$ python -q
>>> import numpy as np
>>> import numpy.linalg as la
>>> np.set_printoptions(precision=2, suppress=True, linewidth=160)
>>> rnd = lambda a: np.round(a, 2) + 0
>>> A = np.load("dump.npy")
>>> rnd(A)
array([[-0.5 , -0.87,  0.  ],
       [ 0.87, -0.5 ,  0.  ],
       [ 0.  ,  0.  ,  1.  ]])
>>> x = np.array([3, 0, 1])
>>> rnd(np.abs(la.eigvals(A)))
array([1., 1., 1.])
>>> m1 = np.array([[4.0, 3.0, 0.0], [3.0, 4.0, 0.0], [0.0, 0.0, 4.0]])
>>> x = np.array([-2, 0, -2])
>>> y = m1 @ x
>>> coef, lr = np.zeros(3), 1 / la.norm(m1, 2) ** 2
>>> for i in range(60):
...     coef -= lr * m1.T @ (m1 @ coef - y)
...     if i % 10 == 0: print(i, round(la.norm(m1 @ coef - y), 2))
... 
0 5.56
10 1.13
20 0.92
30 0.75
40 0.61
50 0.49
>>> rnd(la.cond(m1))
np.float64(7.0)
>>> E = np.loadtxt("block19.csv", delimiter=",")
>>> E
array([[5., 1., 1.],
       [1., 5., 1.],
       [1., 1., 5.]])
>>> rng = np.random.default_rng(160)
>>> idx = rng.permutation(3)
>>> idx
array([0, 1, 2])
>>> Y = E[idx][:, idx]
>>> np.diag(Y)
array([5., 5., 5.])
>>> np.trace(Y)
np.float64(15.0)
>>> rnd(la.det(Y)), rnd(la.det(E[idx]))
(np.float64(112.0), np.float64(112.0))
>>> Y = la.inv(E)
>>> rnd(la.det(E) * Y)
array([[24., -4., -4.],
       [-4., 24., -4.],
       [-4., -4., 24.]])
>>> rnd(Y)
array([[ 0.21, -0.04, -0.04],
       [-0.04,  0.21, -0.04],
       [-0.04, -0.04,  0.21]])
>>> np.allclose(Y, E.T)
False
>>> t = np.radians(60)
>>> R = np.eye(3)
>>> R[0, 0] = R[1, 1] = np.cos(t)
>>> R[0, 1], R[1, 0] = -np.sin(t), np.sin(t)
>>> rnd(R)
array([[ 0.5 , -0.87,  0.  ],
       [ 0.87,  0.5 ,  0.  ],
       [ 0.  ,  0.  ,  1.  ]])
>>> Y = m1 @ R.T
>>> np.allclose(m1 @ m1.T, Y @ Y.T)
True
>>> rnd(Y)
array([[-0.6 ,  4.96,  0.  ],
       [-1.96,  4.6 ,  0.  ],
       [ 0.  ,  0.  ,  4.  ]])
>>> Y = np.array([[0, 2], [0, 1], [2, 1]])
>>> W0 = np.kron(np.eye(3, dtype=int), Y)
>>> W0
array([[0, 2, 0, 0, 0, 0],
       [0, 1, 0, 0, 0, 0],
       [2, 1, 0, 0, 0, 0],
       [0, 0, 0, 2, 0, 0],
       [0, 0, 0, 1, 0, 0],
       [0, 0, 2, 1, 0, 0],
       [0, 0, 0, 0, 0, 2],
       [0, 0, 0, 0, 0, 1],
       [0, 0, 0, 0, 2, 1]])
>>> np.unravel_index(np.abs(W0).argmax(), W0.shape)
(np.int64(0), np.int64(1))
>>> la.matrix_rank(W0)
np.int64(6)
>>> rnd(W0.mean(axis=0))
array([0.22, 0.44, 0.22, 0.44, 0.22, 0.44])
>>> rnd(la.svd(W0, compute_uv=False))
array([2.69, 2.69, 2.69, 1.66, 1.66, 1.66])
>>> np.count_nonzero(W0)
np.int64(12)
>>> P = W0 @ la.solve(W0.T @ W0, W0.T)
>>> P
array([[0.8, 0.4, 0. , 0. , 0. , 0. , 0. , 0. , 0. ],
       [0.4, 0.2, 0. , 0. , 0. , 0. , 0. , 0. , 0. ],
       [0. , 0. , 1. , 0. , 0. , 0. , 0. , 0. , 0. ],
       [0. , 0. , 0. , 0.8, 0.4, 0. , 0. , 0. , 0. ],
       [0. , 0. , 0. , 0.4, 0.2, 0. , 0. , 0. , 0. ],
       [0. , 0. , 0. , 0. , 0. , 1. , 0. , 0. , 0. ],
       [0. , 0. , 0. , 0. , 0. , 0. , 0.8, 0.4, 0. ],
       [0. , 0. , 0. , 0. , 0. , 0. , 0.4, 0.2, 0. ],
       [0. , 0. , 0. , 0. , 0. , 0. , 0. , 0. , 1. ]])
>>> np.diag(P)
array([0.8, 0.2, 1. , 0.8, 0.2, 1. , 0.8, 0.2, 1. ])
>>> def softmax(z):
...     e = np.exp(z - z.max(axis=-1, keepdims=True))
...     return e / e.sum(axis=-1, keepdims=True)
... 
>>> rnd(softmax(W0[3]))
array([0.08, 0.08, 0.08, 0.6 , 0.08, 0.08])
>>> S = W0 @ W0.T / np.sqrt(6)
>>> softmax(S).round(6).argmax(axis=1)
array([0, 0, 2, 3, 3, 5, 6, 6, 8])
>>> rnd(softmax(S))
array([[0.33, 0.14, 0.14, 0.06, 0.06, 0.06, 0.06, 0.06, 0.06],
       [0.2 , 0.13, 0.13, 0.09, 0.09, 0.09, 0.09, 0.09, 0.09],
       [0.13, 0.09, 0.44, 0.06, 0.06, 0.06, 0.06, 0.06, 0.06],
       [0.06, 0.06, 0.06, 0.33, 0.14, 0.14, 0.06, 0.06, 0.06],
       [0.09, 0.09, 0.09, 0.2 , 0.13, 0.13, 0.09, 0.09, 0.09],
       [0.06, 0.06, 0.06, 0.13, 0.09, 0.44, 0.06, 0.06, 0.06],
       [0.06, 0.06, 0.06, 0.06, 0.06, 0.06, 0.33, 0.14, 0.14],
       [0.09, 0.09, 0.09, 0.09, 0.09, 0.09, 0.2 , 0.13, 0.13],
       [0.06, 0.06, 0.06, 0.06, 0.06, 0.06, 0.13, 0.09, 0.44]])
>>> K = np.loadtxt("w.csv", delimiter=",")
>>> K
array([[-1.5,  1.2, -0.4],
       [-0.1, -1.1,  0.2],
       [ 0.2, -0.1, -0.6],
       [ 0. , -2.1,  0.9],
       [ 0. , -1.5,  0. ]])
>>> Y = np.c_[K[:, :2] @ np.array([[-5, -4], [-4, 2]]), np.array([7, -4, 7, -3, -5])]
>>> rnd(Y)
array([[ 2.7,  8.4,  7. ],
       [ 4.9, -1.8, -4. ],
       [-0.6, -1. ,  7. ],
       [ 8.4, -4.2, -3. ],
       [ 6. , -3. , -5. ]])
>>> la.matrix_rank(np.c_[K, Y])
np.int64(4)
>>> rnd(la.lstsq(K, Y[:, 0])[0])
array([-5., -4.,  0.])
>>> rnd(la.norm(Y - K @ la.lstsq(K, Y)[0], axis=0))
array([0. , 0. , 7.1])
>>> P = K @ la.solve(K.T @ K, K.T)
>>> rnd(np.trace(P))
np.float64(3.0)
>>> rnd(la.eigvalsh(P))
array([0., 0., 1., 1., 1.])
>>> la.matrix_rank(np.eye(5) - P)
np.int64(2)
>>> x = np.array([-1, 2, 2])
>>> y = K @ x
>>> coef, lr = np.zeros(3), 1 / la.norm(K, 2) ** 2
>>> for i in range(40):
...     coef -= lr * K.T @ (K @ coef - y)
...     if i % 10 == 0: print(i, round(la.norm(K @ coef - y), 2))
... 
0 2.03
10 0.99
20 0.53
30 0.28
>>> rnd(la.cond(K))
np.float64(4.06)
>>> rnd(coef)
array([-1.01,  1.94,  1.81])
>>> w, vecs = la.eig(m1)
>>> rnd(np.prod(w))
np.float64(28.0)
>>> rnd(m1 @ vecs[:, 0] - w[0] * vecs[:, 0])
array([0., 0., 0.])
>>> rnd(np.sort(la.eigvals(la.inv(m1))))
array([0.14, 0.25, 1.  ])
>>> rnd(la.norm(K, axis=0))
array([1.52, 3.05, 1.17])
>>> rnd(la.norm(K, 1)), rnd(la.norm(K, np.inf))
(np.float64(6.0), np.float64(3.1))
>>> rnd(K[1] @ K[4])
np.float64(1.65)
>>> rnd(la.norm(K, "nuc"))
np.float64(5.41)
>>> rnd(la.norm(K) ** 2 / la.norm(K, 2) ** 2)
np.float64(1.24)
>>> feats = np.load("a.npy")
>>> feats
array([[1.  , 0.2 , 0.04, 0.01, 0.  , 0.  ],
       [0.2 , 1.  , 0.2 , 0.04, 0.01, 0.  ],
       [0.04, 0.2 , 1.  , 0.2 , 0.04, 0.01],
       [0.01, 0.04, 0.2 , 1.  , 0.2 , 0.04],
       [0.  , 0.01, 0.04, 0.2 , 1.  , 0.2 ],
       [0.  , 0.  , 0.01, 0.04, 0.2 , 1.  ]])
>>> # equal to its transpose
>>> O, R = la.qr(feats)
>>> rnd(O @ R)
array([[1.  , 0.2 , 0.04, 0.01, 0.  , 0.  ],
       [0.2 , 1.  , 0.2 , 0.04, 0.01, 0.  ],
       [0.04, 0.2 , 1.  , 0.2 , 0.04, 0.01],
       [0.01, 0.04, 0.2 , 1.  , 0.2 , 0.04],
       [0.  , 0.01, 0.04, 0.2 , 1.  , 0.2 ],
       [0.  , 0.  , 0.01, 0.04, 0.2 , 1.  ]])
>>> rnd(np.abs(np.diag(R)))
array([1.02, 0.96, 0.96, 0.96, 0.96, 0.94])
>>> rnd(R)
array([[-1.02, -0.4 , -0.12, -0.04, -0.01,  0.  ],
       [ 0.  , -0.96, -0.38, -0.11, -0.04, -0.01],
       [ 0.  ,  0.  , -0.96, -0.38, -0.11, -0.04],
       [ 0.  ,  0.  ,  0.  , -0.96, -0.38, -0.11],
       [ 0.  ,  0.  ,  0.  ,  0.  , -0.96, -0.38],
       [ 0.  ,  0.  ,  0.  ,  0.  ,  0.  ,  0.94]])
>>> idx = rng.permutation(6)
>>> idx
array([2, 4, 0, 1, 3, 5])
>>> Y = feats[idx][:, idx]
>>> rnd(np.sort(np.abs(la.eigvals(Y))))
array([0.69, 0.76, 0.87, 1.03, 1.24, 1.42])
>>> np.allclose(Y, feats)
False
>>> t = np.radians(36)
>>> R = np.eye(6)
>>> R[4, 4] = R[1, 1] = np.cos(t)
>>> R[4, 1], R[1, 4] = -np.sin(t), np.sin(t)
>>> rnd(R)
array([[ 1.  ,  0.  ,  0.  ,  0.  ,  0.  ,  0.  ],
       [ 0.  ,  0.81,  0.  ,  0.  ,  0.59,  0.  ],
       [ 0.  ,  0.  ,  1.  ,  0.  ,  0.  ,  0.  ],
       [ 0.  ,  0.  ,  0.  ,  1.  ,  0.  ,  0.  ],
       [ 0.  , -0.59,  0.  ,  0.  ,  0.81,  0.  ],
       [ 0.  ,  0.  ,  0.  ,  0.  ,  0.  ,  1.  ]])
>>> Y = feats @ R.T
>>> np.allclose(la.norm(feats, axis=1), la.norm(Y, axis=1))
True
>>> rnd(la.svd(feats, compute_uv=False)), rnd(la.svd(Y, compute_uv=False))
(array([1.42, 1.24, 1.03, 0.87, 0.76, 0.69]), array([1.42, 1.24, 1.03, 0.87, 0.76, 0.69]))
>>> arr = np.load("test18.npy")
>>> arr
array([[ 0,  1,  0,  0, -1, -1,  2,  0,  1],
       [ 0,  0,  2,  2,  2,  0, -2, -1,  2],
       [ 0,  0,  0,  1, -1,  1,  1, -2,  0],
       [ 0,  0,  0,  0,  2,  1,  1, -2, -2],
       [ 0,  0,  0,  0,  0,  2,  0,  0, -1],
       [ 0,  0,  0,  0,  0,  0,  2,  2,  1],
       [ 0,  0,  0,  0,  0,  0,  0,  0,  0],
       [ 0,  0,  0,  0,  0,  0,  0,  0,  2],
       [ 0,  0,  0,  0,  0,  0,  0,  0,  0]])
>>> # triangular: eigenvalues sit on the diagonal
>>> la.cond(arr) > 100
np.True_
>>> np.argsort(-la.norm(arr, axis=0).round(6), kind="stable")[:3]
array([8, 6, 7])
>>> data = np.loadtxt("run4.csv", delimiter=",")
>>> data
array([[ 0.1, -1. ,  3. ,  0. ,  2. ,  0. ,  2. ,  3. , -3. ],
       [-1. , -0.9,  1. ,  3. , -1. ,  0. , -1. , -3. ,  1. ],
       [ 2. , -2. , -1.9,  0. , -1. , -3. , -3. ,  0. ,  1. ],
       [ 1. , -1. , -1. ,  3.1, -1. , -2. ,  0. ,  1. ,  3. ],
       [-3. ,  3. , -3. ,  3. ,  3.1,  1. ,  1. , -2. ,  2. ],
       [ 0. , -3. ,  0. , -3. ,  3. , -0.9, -3. , -3. ,  0. ],
       [ 1. ,  3. ,  3. ,  0. ,  3. ,  2. ,  3.1,  0. , -2. ],
       [ 2. , -2. , -2. , -3. , -1. , -3. , -3. ,  1.1, -1. ],
       [ 0. , -1. ,  3. ,  0. ,  2. ,  0. ,  2. ,  3. , -2.9]])
>>> W1 = np.array([[1, -2, 0, 3, 3],
...     [-2, 3, 3, -3, 0],
...     [3, -2, 1, -2, -1],
...     [2, -2, -1, 1, 3],
...     [-3, -3, 3, -2, -1],
...     [-3, -2, 0, -1, 0],
...     [-2, 0, 2, 2, 0],
...     [-2, -1, 3, 3, 0],
...     [0, 0, 3, 2, 0]])
>>> coef = np.array([-6, 0, -2, -9, 7])
>>> H = np.maximum(data @ W1 + coef, 0)
>>> rnd((H > 0).mean(axis=0))
array([0.44, 0.33, 0.44, 0.33, 0.89])
>>> la.matrix_rank(H)
np.int64(5)
>>> cent = np.array([[3, 3, 4], [3, 3, 1], [5, 2, 0], [3, 0, 5], [5, 5, 0]])
>>> W1 @ cent
array([[ 21,  12,  17],
       [  9,   9, -20],
       [ -3,   0,   0],
       [ 13,  13,  11],
       [-14, -17, -25],
       [-18, -15, -19],
       [ 10,  -2,   2],
       [ 15,  -3,   6],
       [ 21,   6,  10]])
>>> Y = data + rng.integers(-2, 3, (9, 8)) @ rng.integers(-2, 3, (8, 9))
>>> rnd(Y)
array([[  0.1,  -3. ,  -6. ,   0. ,  -1. ,   0. ,   0. ,   1. ,  -4. ],
       [  9. ,  -0.9,  -7. ,   9. ,   1. ,   4. ,  -1. ,  -7. ,  -1. ],
       [  7. ,   0. ,  -0.9,  -1. ,   0. ,  -3. ,  -3. ,   1. ,   2. ],
       [  6. ,  -1. , -11. ,  14.1,  -2. ,   1. ,   4. , -12. ,   5. ],
       [-13. ,   0. ,  -5. ,  -3. ,   4.1,  -1. ,  -5. ,   5. ,  -6. ],
       [ -5. ,   2. ,  -2. ,  -1. ,   0. ,  -7.9,  -2. , -12. ,   5. ],
       [-11. ,   6. ,   9. ,  -8. ,   1. ,  -3. ,   3.1,   1. ,   0. ],
       [  2. ,  -4. ,   5. ,  -4. ,  -6. ,  -8. ,  -7. ,   8.1,   5. ],
       [ -9. ,   3. ,   6. ,  -2. ,   2. , -10. ,  -2. ,   3. ,  -2.9]])
>>> np.abs(Y - data).sum(axis=1)
array([19., 36., 12., 49., 45., 39., 39., 37., 32.])
>>> rnd(Y - data)
array([[  0.,  -2.,  -9.,   0.,  -3.,   0.,  -2.,  -2.,  -1.],
       [ 10.,   0.,  -8.,   6.,   2.,   4.,   0.,  -4.,  -2.],
       [  5.,   2.,   1.,  -1.,   1.,   0.,   0.,   1.,   1.],
       [  5.,   0., -10.,  11.,  -1.,   3.,   4., -13.,   2.],
       [-10.,  -3.,  -2.,  -6.,   1.,  -2.,  -6.,   7.,  -8.],
       [ -5.,   5.,  -2.,   2.,  -3.,  -7.,   1.,  -9.,   5.],
       [-12.,   3.,   6.,  -8.,  -2.,  -5.,   0.,   1.,   2.],
       [  0.,  -2.,   7.,  -1.,  -5.,  -5.,  -4.,   7.,   6.],
       [ -9.,   4.,   3.,  -2.,   0., -10.,  -4.,   0.,   0.]])
>>> rnd(softmax(Y[7] + 3))
array([0.  , 0.  , 0.04, 0.  , 0.  , 0.  , 0.  , 0.92, 0.04])
>>> rnd(softmax(Y[7]))
array([0.  , 0.  , 0.04, 0.  , 0.  , 0.  , 0.  , 0.92, 0.04])
>>> rnd(softmax(10 * Y[7]))
array([0., 0., 0., 0., 0., 0., 0., 1., 0.])
>>> rnd(softmax(Y).sum(axis=1))
array([1., 1., 1., 1., 1., 1., 1., 1., 1.])
>>> S = Y @ Y.T / np.sqrt(9)
>>> softmax(S)[7] @ Y
array([ 2. , -4. ,  5. , -4. , -6. , -8. , -7. ,  8.1,  5. ])
>>> rnd(np.abs(la.eigvals(data)).max())
np.float64(5.75)
>>> np.allclose(data @ data.T, data.T @ data)
False
>>> (data + data.T) / 2
array([[ 0.1, -1. ,  2.5,  0.5, -0.5,  0. ,  1.5,  2.5, -1.5],
       [-1. , -0.9, -0.5,  1. ,  1. , -1.5,  1. , -2.5,  0. ],
       [ 2.5, -0.5, -1.9, -0.5, -2. , -1.5,  0. , -1. ,  2. ],
       [ 0.5,  1. , -0.5,  3.1,  1. , -2.5,  0. , -1. ,  1.5],
       [-0.5,  1. , -2. ,  1. ,  3.1,  2. ,  2. , -1.5,  2. ],
       [ 0. , -1.5, -1.5, -2.5,  2. , -0.9, -0.5, -3. ,  0. ],
       [ 1.5,  1. ,  0. ,  0. ,  2. , -0.5,  3.1, -1.5,  0. ],
       [ 2.5, -2.5, -1. , -1. , -1.5, -3. , -1.5,  1.1,  1. ],
       [-1.5,  0. ,  2. ,  1.5,  2. ,  0. ,  0. ,  1. , -2.9]])
>>> la.determinant(data)
Traceback (most recent call last):
  File "<python-input-124>", line 1, in <module>
    la.determinant(data)
    ^^^^^^^^^^^^^^
AttributeError: module 'numpy.linalg' has no attribute 'determinant'
